% ipython --no-banner

In [1]: import numpy as np

In [2]: import numpy.linalg as la

In [3]: np.set_printoptions(precision=2, suppress=True, linewidth=120, sign=" ")

In [4]: m1 = np.array([[-5, -1, 2, -4, -3],
   ...:     [0, 4, 0, 2, 5],
   ...:     [0, 0, -3, 3, 2],
   ...:     [0, 0, 0, 4, -2],
   ...:     [0, 0, 0, 0, 2]])

In [5]: theta = np.radians(135)

In [6]: Rm = np.eye(5)

In [7]: Rm[2, 2] = Rm[4, 4] = np.cos(theta)

In [8]: Rm[2, 4], Rm[4, 2] = -np.sin(theta), np.sin(theta)

In [9]: Rm
Out[9]: 
array([[ 1.  ,  0.  ,  0.  ,  0.  ,  0.  ],
       [ 0.  ,  1.  ,  0.  ,  0.  ,  0.  ],
       [ 0.  ,  0.  , -0.71,  0.  , -0.71],
       [ 0.  ,  0.  ,  0.  ,  1.  ,  0.  ],
       [ 0.  ,  0.  ,  0.71,  0.  , -0.71]])

In [10]: B = m1 @ Rm.T

In [11]: np.allclose(la.norm(m1, axis=1), la.norm(B, axis=1))
Out[11]: True

In [12]: B
Out[12]: 
array([[-5.  , -1.  ,  0.71, -4.  ,  3.54],
       [ 0.  ,  4.  , -3.54,  2.  , -3.54],
       [ 0.  ,  0.  ,  0.71,  3.  , -3.54],
       [ 0.  ,  0.  ,  1.41,  4.  ,  1.41],
       [ 0.  ,  0.  , -1.41,  0.  , -1.41]])

In [13]: np.abs(B - m1).max(axis=0)
Out[13]: array([ 0.  ,  0.  ,  3.71,  0.  ,  8.54])

In [14]: np.allclose(m1 @ m1.T, B @ B.T)
Out[14]: True

In [15]: Uu, sig, Vt = la.svd(m1, full_matrices=False)

In [16]: np.round(Uu.T @ Uu, 2) + 0
Out[16]: 
array([[ 1.,  0.,  0.,  0.,  0.],
       [ 0.,  1.,  0.,  0.,  0.],
       [ 0.,  0.,  1.,  0.,  0.],
       [ 0.,  0.,  0.,  1.,  0.],
       [ 0.,  0.,  0.,  0.,  1.]])

In [17]: np.abs(Uu[:, 0]).round(6).argmax()
Out[17]: np.int64(0)

In [18]: np.abs(Vt[0])
Out[18]: array([ 0.37,  0.31,  0.27,  0.58,  0.6 ])

In [19]: np.round(Vt @ Vt.T, 2) + 0
Out[19]: 
array([[ 1.,  0.,  0.,  0.,  0.],
       [ 0.,  1.,  0.,  0.,  0.],
       [ 0.,  0.,  1.,  0.,  0.],
       [ 0.,  0.,  0.,  1.,  0.],
       [ 0.,  0.,  0.,  0.,  1.]])

In [20]: m1 @ m1
Out[20]: 
array([[ 25,   1, -16,   8,  16],
       [  0,  16,   0,  16,  26],
       [  0,   0,   9,   3,  -8],
       [  0,   0,   0,  16, -12],
       [  0,   0,   0,   0,   4]])

In [21]: np.prod(np.diag(m1)), round(float(la.det(m1)), 2)
Out[21]: (np.int64(480), 480.0)
